$ python3 -q
>>> import numpy as np
>>> np.set_printoptions(precision=1, suppress=True, linewidth=200)
>>> W0 = np.load("mat.npy")
>>> print(W0)
[[3 3]
 [3 3]]
>>> w, V = np.linalg.eigh(W0)
>>> print(w.sum(), np.trace(W0))
6.0 6
>>> print(np.unique(w.round(6) + 0, return_counts=True)[1])
[1 1]
>>> print(np.round(np.linalg.svd(W0, compute_uv=False), 1) + 0)
[6. 0.]
>>> data = np.loadtxt("test7.csv", delimiter=",")
>>> print(data)
[[ 0.1  0.   1.   2.   2. ]
 [-3.  -1.9 -3.  -1.   2. ]
 [ 2.  -3.   2.1 -3.   2. ]
 [ 3.   2.   0.  -0.9 -3. ]
 [ 0.   0.   1.   2.   2.1]]
>>> Q, r_ = np.linalg.qr(data)
>>> print(round(np.trace(Q @ Q.T), 1))
5.0
>>> print(np.abs(np.diag(r_)))
[4.7 3.9 2.5 1.6 0.1]
>>> print(np.round(abs(r_[0, 0]), 1), round(float(np.linalg.norm(data[:, 0])), 1))
4.7 4.7
>>> print(np.round(Q @ r_, 1) + 0)
[[ 0.1  0.   1.   2.   2. ]
 [-3.  -1.9 -3.  -1.   2. ]
 [ 2.  -3.   2.1 -3.   2. ]
 [ 3.   2.   0.  -0.9 -3. ]
 [ 0.   0.   1.   2.   2.1]]
>>> print(r_)
[[-4.7 -1.2 -2.8  1.2  2.3]
 [ 0.   3.9 -1.   2.7 -3.3]
 [ 0.   0.  -2.5 -2.7 -2.1]
 [ 0.   0.   0.   1.6  2.1]
 [ 0.   0.   0.   0.   0.1]]
>>> t = np.radians(30)
>>> r_ = np.eye(5)
>>> r_[2, 2] = r_[3, 3] = np.cos(t)
>>> r_[2, 3], r_[3, 2] = -np.sin(t), np.sin(t)
>>> print(r_)
[[ 1.   0.   0.   0.   0. ]
 [ 0.   1.   0.   0.   0. ]
 [ 0.   0.   0.9 -0.5  0. ]
 [ 0.   0.   0.5  0.9  0. ]
 [ 0.   0.   0.   0.   1. ]]
>>> Y = data @ r_.T
>>> print(np.abs(Y - data).max(axis=0))
[0.  0.  1.2 1.5 0. ]
>>> print(Y)
[[ 0.1  0.  -0.1  2.2  2. ]
 [-3.  -1.9 -2.1 -2.4  2. ]
 [ 2.  -3.   3.3 -1.5  2. ]
 [ 3.   2.   0.4 -0.8 -3. ]
 [ 0.   0.  -0.1  2.2  2.1]]
>>> print(np.allclose(data @ data.T, Y @ Y.T))
True
>>> blk = np.stack([data, -2 * data, data[::-1]])
>>> print(blk.shape)
(3, 5, 5)
>>> print((blk @ data.T).shape)
(3, 5, 5)
>>> u = np.array([-1, -3, 3])
>>> print(np.array([np.convolve(row, u, "same") for row in data]))
[[ -0.3  -0.7  -5.   -5.    0. ]
 [ 10.9  -0.3   4.3  -8.   -9. ]
 [ -3.   12.9 -12.3  13.3 -15. ]
 [-11.    3.    6.9   5.7   6.3]
 [  0.   -1.   -5.   -5.1  -0.3]]
>>> print(np.cross(data[2, :3], data[0, :3]))
[-3.  -1.8  0.3]
>>> print(np.convolve(data[2], u))
[ -2.   -3.   12.9 -12.3  13.3 -15.    6. ]
